$ python -q
>>> import numpy as np
>>> np.set_printoptions(precision=3, suppress=True, linewidth=100, sign=" ")
>>> M = np.loadtxt("mat.csv", delimiter=",")
>>> M
array([[  5.,   5.,   8.,   8.],
       [ 10.,  10.,  16.,  16.],
       [  1.,   1.,   5.,   5.],
       [  2.,   2.,  10.,  10.]])
>>> # rows and columns are dependent
>>> Uu, sigma, vt = np.linalg.svd(M)
>>> evecs = vt[:(sigma > 1e-8).sum()]
>>> rng = np.random.default_rng(921)
>>> x = M[1] + 4 * M[3] + rng.integers(2) * np.eye(4)[0]
>>> x
array([ 18.,  18.,  56.,  56.])
>>> np.linalg.matrix_rank(np.vstack([M, x]))
np.int64(2)
>>> np.allclose(evecs.T @ evecs @ x, x)
True
>>> np.round(np.linalg.norm(x - evecs.T @ evecs @ x), 3)
np.float64(0.0)
>>> np.linalg.matrix_rank(M, rtol=0.1)
np.int64(2)
>>> np.argsort(-np.linalg.norm(M, axis=0).round(6), kind="stable")[:3]
array([ 2,  3,  0])
>>> [round(float(x), 3) for x in np.linalg.svd(M, compute_uv=False)[:3]]
[33.531, 5.07, 0.0]
>>> r0, v = M[1], M[3]
>>> r0 @ r0
np.float64(712.0)
>>> p = (r0 @ v) / (r0 @ r0) * r0
>>> round(float((v - p) @ r0), 3)
-0.0
>>> v - p
array([-3.056, -3.056,  1.91 ,  1.91 ])
>>> W0 = np.array([[77, 56, 16, 61, 91, 68],
...     [56, 70, 12, 43, 112, 97],
...     [16, 12, 9, 23, 23, 24],
...     [61, 43, 23, 91, 80, 65],
...     [91, 112, 23, 80, 182, 160],
...     [68, 97, 24, 65, 160, 153]])
>>> np.linalg.matrix_power(W0, 2)
array([[ 25947,  27835,   7176,  24724,  45969,  39981],
       [ 27835,  31982,   7737,  25880,  52556,  46442],
       [  7176,   7737,   2115,   7192,  12873,  11315],
       [ 24724,  25880,   7192,  25005,  43136,  37531],
       [ 45969,  52556,  12873,  43136,  86478,  76404],
       [ 39981,  46442,  11315,  37531,  76404,  67843]])
>>> np.round(np.sort(np.abs(np.linalg.eigvals(W0))), 3) + 0
array([   0.   ,    0.   ,    6.335,   25.199,   66.441,  484.025])
>>> J = np.load("case12.npy")
>>> J
array([[ 6,  9,  1,  2,  8,  2, -2,  5,  0],
       [ 8,  4,  8,  2,  1,  1, -2,  9,  4],
       [ 0,  4,  9,  7,  4,  9, -7,  0,  0],
       [ 3,  0,  1,  9,  6,  3, -9,  9,  2],
       [ 9,  1,  7,  1,  0,  3, -1,  4,  8],
       [ 5,  0,  7,  8,  0,  9, -8,  3,  6]])
>>> other = J / np.linalg.norm(J, axis=1, keepdims=True)
>>> cov = other @ other.T
>>> np.linalg.norm(other, axis=1)
array([ 1.,  1.,  1.,  1.,  1.,  1.])
>>> np.argwhere(np.triu(np.abs(cov) > 0.95, 1))
array([], shape=(0, 2), dtype=int64)
>>> (cov - 2 * np.eye(6)).round(6).argmax(axis=1)
array([ 1,  4,  5,  5,  1,  2])
>>> w1 = np.array([[4, 4, 2],
...     [5, -1, 3],
...     [-2, 5, -5],
...     [5, 3, -4],
...     [2, 0, 3],
...     [4, 0, 3],
...     [-1, -3, 1],
...     [5, 3, -3],
...     [5, 1, -5]])
>>> c = np.array([2, 0, 2])
>>> H = np.maximum(J @ w1 + c, 0)
>>> (H > 0).mean(axis=0)
array([ 1.   ,  1.   ,  0.167])
>>> H
array([[ 130,   47,   41],
       [ 121,  111,    0],
       [  90,   83,    0],
       [ 145,  100,    0],
       [ 107,   96,    0],
       [ 137,  118,    0]])
>>> Z = np.array([[2, 2], [-2, -3], [-1, 0]])
>>> (H @ Z).round(6).argmax(axis=1)
array([ 0,  0,  0,  0,  0,  0])
>>> A = np.loadtxt("w.csv", delimiter=",")
>>> A
array([[ 2.472, -1.608,  2.598, -0.797,  0.099,  0.155,  2.902,  0.211],
       [ 6.176, -0.505,  3.877, -1.917,  3.206, -8.791, -1.014, -5.502],
       [ 4.974, -3.704,  1.602, -3.924,  1.595, -3.806,  2.408, -3.831],
       [ 1.559,  4.398, -5.191,  6.702, -5.311,  4.925,  5.121,  4.317],
       [-4.225,  0.317, -0.365, -0.591,  0.935,  0.69 , -3.714,  0.382],
       [ 5.806,  0.219, -3.51 ,  1.34 , -2.29 , -0.883,  5.104, -1.21 ],
       [-9.57 , -2.64 , -2.908, -3.221,  0.177,  6.403, -4.009,  2.478],
       [-7.647, -2.322,  4.364, -3.388,  2.909,  2.497, -5.299,  1.6  ],
       [-6.567, -0.673,  3.606, -2.806,  3.669, -1.11 , -7.502, -0.495],
       [-5.206, -1.821, -3.227, -3.471,  1.508,  0.132, -4.907, -1.655],
       [ 3.239, -2.408, -2.614, -2.329, -0.311, -1.296,  2.503, -2.531],
       [ 3.42 , -1.305, -3.2  , -3.202,  1.911, -6.941, -2.126, -6.288],
       [-6.815,  1.084, -4.407, -0.509,  0.385,  1.2  , -6.021,  0.031],
       [-7.179, -5.013, -1.814, -4.695, -0.137,  7.271, -0.507,  2.51 ],
       [-9.419, -0.512,  3.673,  0.49 , -0.394,  9.198, -1.791,  7.136],
       [-4.025,  1.883,  2.716,  0.788,  1.688, -0.71 , -4.863,  0.753],
       [ 1.184,  7.066,  0.873,  7.998, -2.333,  0.11 ,  0.304,  3.41 ],
       [ 9.363,  0.482, -3.7  , -0.445,  0.432, -9.163,  1.81 , -7.08 ],
       [ 0.983,  2.082,  2.856,  2.887, -0.598,  0.602,  1.207,  2.13 ],
       [ 9.193, -0.612, -3.134,  0.362, -1.802, -3.587,  6.436, -3.298],
       [-3.215,  6.281,  1.218,  8.276, -3.592,  6.445,  1.205,  7.61 ],
       [12.099,  4.408,  0.485,  6.128, -2.586, -5.289,  7.172, -1.403],
       [-7.097, -4.2  , -0.315, -3.985,  0.33 ,  6.617, -1.107,  2.689],
       [-9.405, -0.519,  3.724,  0.483, -0.426,  9.176, -1.795,  7.099],
       [10.23 ,  1.465, -0.189,  3.302, -2.411, -2.992,  7.597, -1.168],
       [-5.518, -3.204, -0.534, -1.024, -2.5  , 10.6  ,  3.704,  6.136],
       [ 1.625, -6.839,  2.594, -8.964,  4.979, -6.171, -2.608, -6.797],
       [ 0.106,  0.296, -2.112, -1.562,  1.82 , -4.909, -3.999, -3.993],
       [-0.992,  1.812, -4.286,  3.104, -3.288,  4.513,  2.487,  2.978],
       [-5.188, -5.195,  1.822, -7.226,  3.995, -0.81 , -5.197, -2.574],
       [ 4.181,  3.079, -4.712,  4.281, -3.374,  0.186,  4.02 ,  0.489],
       [-1.915, -6.804,  0.75 , -8.775,  4.091, -2.795, -3.289, -4.906],
       [ 6.993,  3.91 ,  2.391,  5.622, -2.109, -1.696,  5.081,  1.298]])
>>> np.argsort(-np.linalg.norm(W0, axis=0).round(6), kind="stable")[:3]
array([ 4,  5,  1])
